% ipython --no-banner

In [1]: import numpy as np

In [2]: import numpy.linalg as la

In [3]: np.set_printoptions(precision=2, suppress=True, linewidth=200)

In [4]: rnd = lambda a: np.round(a, 2) + 0

In [5]: feats = np.loadtxt("layer0.csv", delimiter=",")

In [6]: feats
Out[6]: 
array([[-0.99,  0.58,  0.99,  1.  , -0.86,  0.23],
       [-0.98,  1.  , -1.  , -0.26,  0.7 ,  1.  ],
       [-0.99,  0.91, -1.  , -1.  ,  1.  ,  0.98],
       [-1.  ,  1.  , -1.  ,  1.  , -1.  ,  0.96],
       [-1.  ,  1.  , -0.98,  1.  , -0.94,  0.98],
       [ 0.58, -0.93,  1.  ,  1.  , -0.98, -0.9 ],
       [-0.8 ,  0.86, -0.59,  0.92, -0.47,  0.45],
       [ 0.99, -0.98,  0.97, -0.99, -0.31, -1.  ],
       [ 1.  , -1.  ,  1.  , -0.97,  0.26, -1.  ],
       [-0.21,  0.91, -1.  , -1.  ,  0.98,  0.96],
       [-0.98,  0.47,  0.96,  1.  , -0.16, -0.66],
       [ 1.  , -0.99, -0.31, -1.  , -0.42, -0.78],
       [-1.  ,  1.  , -1.  ,  0.98,  0.99,  1.  ],
       [-0.8 ,  0.99, -0.24,  1.  , -1.  , -0.54],
       [ 0.93, -1.  ,  0.93, -1.  ,  1.  , -0.46],
       [ 1.  , -1.  ,  0.99, -1.  ,  0.95, -0.98],
       [ 0.76,  0.82,  0.92,  1.  , -1.  , -0.81],
       [ 0.99, -0.45, -0.29, -0.93, -0.94, -0.66],
       [ 0.76,  1.  , -1.  ,  0.31, -1.  ,  0.94],
       [ 0.99, -0.97,  0.84, -1.  , -0.16, -0.97],
       [ 1.  ,  0.24, -0.24, -0.43, -1.  , -0.94],
       [ 1.  , -1.  ,  0.8 , -1.  ,  0.99, -0.89],
       [ 1.  , -1.  ,  0.89, -1.  ,  0.87, -1.  ],
       [-0.53,  1.  ,  0.68,  1.  , -1.  , -1.  ]])

In [7]: x = np.array([1, 4, 1, 1, 0, 4])

In [8]: y = feats @ x

In [9]: rnd(la.solve(feats.T @ feats, feats.T @ y))
Out[9]: array([1., 4., 1., 1., 0., 4.])

In [10]: rng = np.random.default_rng(41)

In [11]: y = y + 0.1 * rng.normal(size=24)

In [12]: rnd(y)
Out[12]: array([ 4.12,  5.79,  4.57,  6.89,  6.81, -4.63,  4.78, -7.07, -7.11,  5.14,  0.15, -7.27,  7.07,  1.71, -5.03, -6.74,  2.81, -4.75,  7.82, -6.97, -2.45, -6.67, -7.14,  1.19])

In [13]: b, *_ = la.lstsq(feats, y)

In [14]: print(rnd(b))
[1.06 3.98 0.9  1.12 0.09 3.92]

In [15]: rnd(feats.T @ (y - feats @ b))
Out[15]: array([0., 0., 0., 0., 0., 0.])

In [16]: data = np.array([[2, 10, 5, -2, -9, 0],
    ...:     [10, -6, -1, -1, 7, 4],
    ...:     [5, -1, -10, 1, -6, 1],
    ...:     [-2, -1, 1, -4, -1, 2],
    ...:     [-9, 7, -6, -1, -10, -6],
    ...:     [0, 4, 1, 2, -6, 2]])

In [17]: w, V = la.eigh(data)

In [18]: x = np.array([0, 0, 2, 2, 1, 3])

In [19]: print(np.abs(data).sum(axis=1).max(), rnd(np.abs(w).max()))
39 24.12

In [20]: x = np.array([0, -2, -1, -2, 2, -1])

In [21]: h1 = np.maximum(data @ x, 0)

In [22]: print(h1)
[ 0 25  0  5  0  0]

In [23]: data.T @ h1
Out[23]: array([ 240, -155,  -20,  -45,  170,  110])

In [24]: print(np.maximum(data @ (3 * x), 0))
[ 0 75  0 15  0  0]

In [25]: B = la.inv(data)

In [26]: rnd(data @ B)
Out[26]: 
array([[1., 0., 0., 0., 0., 0.],
       [0., 1., 0., 0., 0., 0.],
       [0., 0., 1., 0., 0., 0.],
       [0., 0., 0., 1., 0., 0.],
       [0., 0., 0., 0., 1., 0.],
       [0., 0., 0., 0., 0., 1.]])

In [27]: rnd(la.inv(B))
Out[27]: 
array([[  2.,  10.,   5.,  -2.,  -9.,   0.],
       [ 10.,  -6.,  -1.,  -1.,   7.,   4.],
       [  5.,  -1., -10.,   1.,  -6.,   1.],
       [ -2.,  -1.,   1.,  -4.,  -1.,   2.],
       [ -9.,   7.,  -6.,  -1., -10.,  -6.],
       [  0.,   4.,   1.,   2.,  -6.,   2.]])

In [28]: rnd(la.det(data) * la.det(B))
Out[28]: np.float64(1.0)

In [29]: rnd(la.cond(data))
Out[29]: np.float64(44.69)

In [30]: rnd(la.det(data) * B)
Out[30]: 
array([[ -5034.,   5727.,  -5908.,   2373.,   6561.,   8810.],
       [  5727., -33046.,  19478.,   4311., -25582., -24704.],
       [ -5908.,  19478.,  -8510.,  -1064.,  15838.,  13877.],
       [  2373.,   4311.,  -1064.,   6112.,   3368.,  -4098.],
       [  6561., -25582.,  15838.,   3368., -18916., -16871.],
       [  8810., -24704.,  13877.,  -4098., -16871., -27112.]])

In [31]: cov = data.T @ data

In [32]: np.allclose(cov, cov.T)
Out[32]: True

In [33]: np.trace(cov), (data ** 2).sum()
Out[33]: (np.int64(972), np.int64(972))

In [34]: cov
Out[34]: 
array([[ 214, -106,    2,    8,  114,   95],
       [-106,  203,   27,  -10, -219,  -61],
       [   2,   27,  164,  -15,   61,   26],
       [   8,  -10,  -15,   27,    7,   -1],
       [ 114, -219,   61,    7,  303,   68],
       [  95,  -61,   26,   -1,   68,   61]])

In [35]: print(la.matrix_rank(cov))
6

In [36]: arr = np.array([[21.0, 20.0, 0.0], [20.0, 30.0, 0.0], [0.0, 0.0, 5.0]])

In [37]: np.allclose(arr @ arr.T, arr.T @ arr)
Out[37]: True

In [38]: rnd(np.abs(la.eigvals(arr)).max())
Out[38]: np.float64(46.0)

In [39]: arr @ arr
Out[39]: 
array([[ 841., 1020.,    0.],
       [1020., 1300.,    0.],
       [   0.,    0.,   25.]])

In [40]: A = np.load("w.npy")

In [41]: print(A)
[[-2  3  1  5  1  0  0 -2  4]
 [-6  9  3 15  3  0  0 -6 12]
 [-6  9  3 15  3  0  0 -6 12]
 [-8 12  4 20  4  0  0 -8 16]
 [ 0  0  0  0  0  0  0  0  0]
 [-6  9  3 15  3  0  0 -6 12]
 [-6  9  3 15  3  0  0 -6 12]
 [ 0  0  0  0  0  0  0  0  0]]

In [42]: print(np.abs(np.diag(la.qr(A)[1])) > 1e-9)
[ True False False False False False False False]

In [43]: la.lstsq(A[:-1].T, A[-1])[2]
Out[43]: np.int32(1)

In [44]: rnd(np.trace(la.pinv(A) @ A))
Out[44]: np.float64(1.0)

In [45]: w1 = np.array([[3, 3, 0, 1, 2],
    ...:     [1, 0, 2, 0, 0],
    ...:     [3, 3, 1, 3, 2],
    ...:     [1, 2, 1, 0, 1],
    ...:     [0, 2, 2, 0, 1],
    ...:     [3, 1, 1, 3, 2],
    ...:     [1, 1, 1, 0, 2],
    ...:     [3, 1, 2, 0, 0],
    ...:     [1, 1, 2, 3, 3]])

In [46]: b = np.array([5, 2, 5, -8, 0])

In [47]: H = np.maximum(A @ w1 + b, 0)

In [48]: la.matrix_rank(H)
Out[48]: np.int64(3)

In [49]: (H > 0).mean(axis=0)
Out[49]: array([1.  , 1.  , 1.  , 0.75, 0.75])

In [50]: (H > 0).astype(int)
Out[50]: 
array([[1, 1, 1, 1, 1],
       [1, 1, 1, 1, 1],
       [1, 1, 1, 1, 1],
       [1, 1, 1, 1, 1],
       [1, 1, 1, 0, 0],
       [1, 1, 1, 1, 1],
       [1, 1, 1, 1, 1],
       [1, 1, 1, 0, 0]])

In [51]: W2 = np.array([[0, 0, 2], [0, 1, 0], [0, 0, 0], [2, 2, 0], [3, 0, 0]])

In [52]: (H @ W2).round(6).argmax(axis=1)
Out[52]: array([0, 0, 0, 0, 2, 0, 0, 2])

In [53]: print(H @ W2)
[[ 58  23  16]
 [206  97  28]
 [206  97  28]
 [280 134  34]
 [  0   2  10]
 [206  97  28]
 [206  97  28]
 [  0   2  10]]

In [54]: J = np.load("out9.npy")

In [55]: J
Out[55]: 
array([[ 0,  3,  3,  0,  0,  1],
       [18,  0,  0, 14,  6,  0],
       [ 0, 17, 12,  0,  6,  0],
       [ 0, 15,  6,  1, 10,  0],
       [ 0, 11,  5,  0,  6,  0],
       [ 6,  1,  0,  6,  2,  0],
       [ 6,  1,  0,  6,  2,  0],
       [10,  9,  0,  8, 10,  0],
       [ 4, 10,  2,  4,  8,  0],
       [ 0,  0,  0,  0,  0,  9],
       [14,  4,  0, 11,  8,  0],
       [10,  0,  0,  9,  0,  0],
       [ 0, 13, 11,  0,  2,  0],
       [16,  0,  0, 13,  2,  0],
       [10,  0,  0, 10,  0, 13],
       [ 0,  0,  0,  3,  0, 12],
       [ 0,  4,  6,  0,  0,  3],
       [ 0, 24, 11,  0, 16,  0],
       [ 4, 10,  2,  4,  8,  0],
       [ 0, 13, 11,  0,  2,  0],
       [ 0,  9, 10,  0,  0,  0],
       [ 0,  0,  1,  0,  0, 11],
       [ 4,  0,  0,  6,  0, 15],
       [ 0,  0,  0,  2,  0, 17]])

In [56]: B = np.c_[J[:, :4] @ np.array([[-1, 2, 2, -1], [-1, -1, 0, 2], [1, -1, -1, -1], [1, 1, 1, -2]]), np.array([-3, 2, 0, 0, 3, 3, -2, -2, -5, -4, -4, -2, 2, 2, -1, -1, -2, 5, 4, -4, -3, 3, 0, -1])]

In [57]: B
Out[57]: 
array([[  0,  -6,  -3,   3,  -3],
       [ -4,  50,  50, -46,   2],
       [ -5, -29, -12,  22,   0],
       [ -8, -20,  -5,  22,   0],
       [ -6, -16,  -5,  17,   3],
       [ -1,  17,  18, -16,   3],
       [ -1,  17,  18, -16,  -2],
       [-11,  19,  28,  -8,  -2],
       [ -8,   0,  10,   6,  -5],
       [  0,   0,   0,   0,  -4],
       [ -7,  35,  39, -28,  -4],
       [ -1,  29,  29, -28,  -2],
       [ -2, -24, -11,  15,   2],
       [ -3,  45,  45, -42,   2],
       [  0,  30,  30, -30,  -1],
       [  3,   3,   3,  -6,  -1],
       [  2, -10,  -6,   2,  -2],
       [-13, -35, -11,  37,   5],
       [ -8,   0,  10,   6,   4],
       [ -2, -24, -11,  15,  -4],
       [  1, -19, -10,   8,  -3],
       [  1,  -1,  -1,  -1,   3],
       [  2,  14,  14, -16,   0],
       [  2,   2,   2,  -4,  -1]])

In [58]: print(rnd(la.norm(B - J @ la.lstsq(J, B)[0], axis=0)))
[ 0.   0.   0.   0.  13.1]

In [59]: la.matrix_rank(np.c_[J, B])
Out[59]: np.int64(7)

In [60]: Ac = J - J.mean(axis=0)

In [61]: Uu, sv, vt = la.svd(Ac, full_matrices=False)

In [62]: rnd(np.abs(vt[-1]))
Out[62]: array([0.55, 0.34, 0.33, 0.62, 0.3 , 0.07])

In [63]: la.matrix_rank(Ac)
Out[63]: np.int64(6)

In [64]: rnd((sv ** 2).sum() ** 2 / (sv ** 4).sum())
Out[64]: np.float64(2.42)

In [65]: print(rnd(sv))
[47.01 35.86 18.71 12.53  3.58  2.  ]

In [66]: rnd(Ac.mean(axis=0))
Out[66]: array([0., 0., 0., 0., 0., 0.])

In [67]: E = np.array([[5, 6, 7, 8, 9, 10, 11, 12, 13],
    ...:     [14, 15, 16, 17, 18, 19, 20, 21, 22],
    ...:     [23, 24, 25, 26, 27, 28, 29, 30, 31],
    ...:     [32, 33, 34, 35, 36, 37, 38, 39, 40],
    ...:     [41, 42, 43, 44, 45, 46, 47, 48, 49],
    ...:     [50, 51, 52, 53, 54, 55, 56, 57, 58]])

In [68]: Uu, sv, vt = la.svd(E)

In [69]: V = vt[:(sv > 1e-8).sum()]

In [70]: x = E[2] + -2 * E[5] + rng.integers(2) * np.eye(9)[4]

In [71]: x
Out[71]: array([-77., -78., -79., -80., -81., -82., -83., -84., -85.])

In [72]: la.matrix_rank(np.vstack([E, x]))
Out[72]: np.int64(2)

In [73]: rnd(np.diag(V.T @ V))
Out[73]: array([0.38, 0.26, 0.18, 0.13, 0.11, 0.13, 0.18, 0.26, 0.38])

In [74]: print(np.allclose(V.T @ V @ x, x))
True

In [75]: rnd(la.norm(E, 1)), rnd(la.norm(E, np.inf))
Out[75]: (np.float64(213.0), np.float64(486.0))

In [76]: print(rnd(la.norm(E[3], 1)), rnd(la.norm(E[3], np.inf)))
324.0 40.0

In [77]: np.unique(E.round(6), axis=0).shape
Out[77]: (6, 9)

In [78]: print(la.lstsq(E[:-1].T, E[-1])[2])
2

In [79]: rnd(E @ la.pinv(E) @ E)
Out[79]: 
array([[ 5.,  6.,  7.,  8.,  9., 10., 11., 12., 13.],
       [14., 15., 16., 17., 18., 19., 20., 21., 22.],
       [23., 24., 25., 26., 27., 28., 29., 30., 31.],
       [32., 33., 34., 35., 36., 37., 38., 39., 40.],
       [41., 42., 43., 44., 45., 46., 47., 48., 49.],
       [50., 51., 52., 53., 54., 55., 56., 57., 58.]])

In [80]: rnd(np.trace(la.pinv(E) @ E))
Out[80]: np.float64(2.0)

In [81]: Uu, sv, vt = la.svd(E)

In [82]: np.argmax(sv[:-1] / (sv[1:] + 1e-6)) + 1
Out[82]: np.int64(2)

In [83]: B = Uu[:, :2] @ np.diag(sv[:2]) @ vt[:2]

In [84]: rnd(np.abs(E - B).max())
Out[84]: np.float64(0.0)

In [85]: print(rnd(la.norm(E - B) / la.norm(E)))
0.0

In [86]: la.matrix_rank(B)
Out[86]: np.int64(2)

In [87]: la.matrix_rank(E, rtol=0.05)
Out[87]: np.int64(1)
